% ipython --no-banner

In [1]: import numpy as np

In [2]: import numpy.linalg as la

In [3]: np.set_printoptions(precision=2, suppress=True, linewidth=160, floatmode="fixed")

In [4]: r0 = np.array([2, 3, 0, 3])

In [5]: rng = np.random.default_rng(615564)

In [6]: E = np.outer(rng.normal(size=31), r0) + 0.3 * rng.normal(size=(31, 4))

In [7]: print(E)
[[ 0.03 -0.14 -0.20 -0.09]
 [ 1.22  1.40  0.09  1.51]
 [ 3.90  5.44 -0.21  5.23]
 [-0.44  1.53  0.18  0.82]
 [-0.13 -0.68  0.06 -0.33]
 [ 4.06  5.99 -0.12  6.55]
 [-1.18 -1.54  0.25 -1.29]
 [-3.95 -5.40 -0.01 -5.57]
 [-2.73 -3.09  0.11 -3.64]
 [ 1.43  1.82 -0.04  1.22]
 [-0.22 -0.42 -0.08 -0.24]
 [ 0.89  0.88  0.01  1.13]
 [-1.59 -2.52  0.09 -2.07]
 [ 2.29  2.55 -0.08  2.53]
 [-0.19 -1.01 -0.16 -0.48]
 [-0.34  0.06  0.39 -0.52]
 [-1.48 -1.62 -0.27 -2.92]
 [-2.05 -3.10  0.01 -3.24]
 [ 0.34  0.84 -0.37  1.41]
 [-4.17 -6.32  0.14 -6.30]
 [-1.67 -1.87  0.46 -3.00]
 [ 2.18  2.21 -0.16  2.96]
 [ 0.71  1.58 -0.56  0.99]
 [ 0.11 -0.25 -0.17  0.13]
 [-3.38 -5.73 -0.02 -5.17]
 [ 0.50  1.52  0.07  0.59]
 [-2.70 -3.20 -0.15 -2.96]
 [ 0.51  1.56 -0.22  0.64]
 [-2.45 -3.69 -0.31 -4.61]
 [ 2.81  2.39  0.19  3.29]
 [ 1.50  2.61  0.04  2.74]]

In [8]: vec = np.array([-2, 2, 0, 3])

In [9]: y = E @ vec

In [10]: print(np.round(la.lstsq(E, y)[0], 2) + 0)
[-2.00  2.00  0.00  3.00]

In [11]: y = y + 0.02 * rng.normal(size=31)

In [12]: print(y)
[ -0.61   4.85  18.79   6.40  -2.11  23.50  -4.60 -19.61 -11.61   4.44  -1.10   3.40  -8.07   8.13  -3.10  -0.73  -9.02 -11.85   5.19 -23.20  -9.39   8.94
   4.68  -0.33 -20.24   3.81  -9.88   4.04 -16.30   9.05  10.41]

In [13]: coef, *_ = la.lstsq(E, y)

In [14]: print(coef)
[-1.99  2.01  0.01  2.98]

In [15]: C2 = np.cov(E, rowvar=False)

In [16]: print(np.argsort(-E.std(axis=0).round(6), kind="stable"))
[3 1 0 2]

In [17]: print(round(np.corrcoef(E[:, 3], E[:, 0])[0, 1], 2))
0.98

In [18]: print(np.polyfit(E[:, 3], E[:, 0], 1))
[0.68 0.03]

In [19]: print(E.std(axis=0))
[2.08 2.93 0.21 3.03]

In [20]: print(la.eigvalsh(C2)[::-1])
[22.54  0.20  0.10  0.04]

In [21]: print(C2)
[[ 4.49  6.13 -0.09  6.42]
 [ 6.13  8.84 -0.12  8.99]
 [-0.09 -0.12  0.05 -0.12]
 [ 6.42  8.99 -0.12  9.50]]
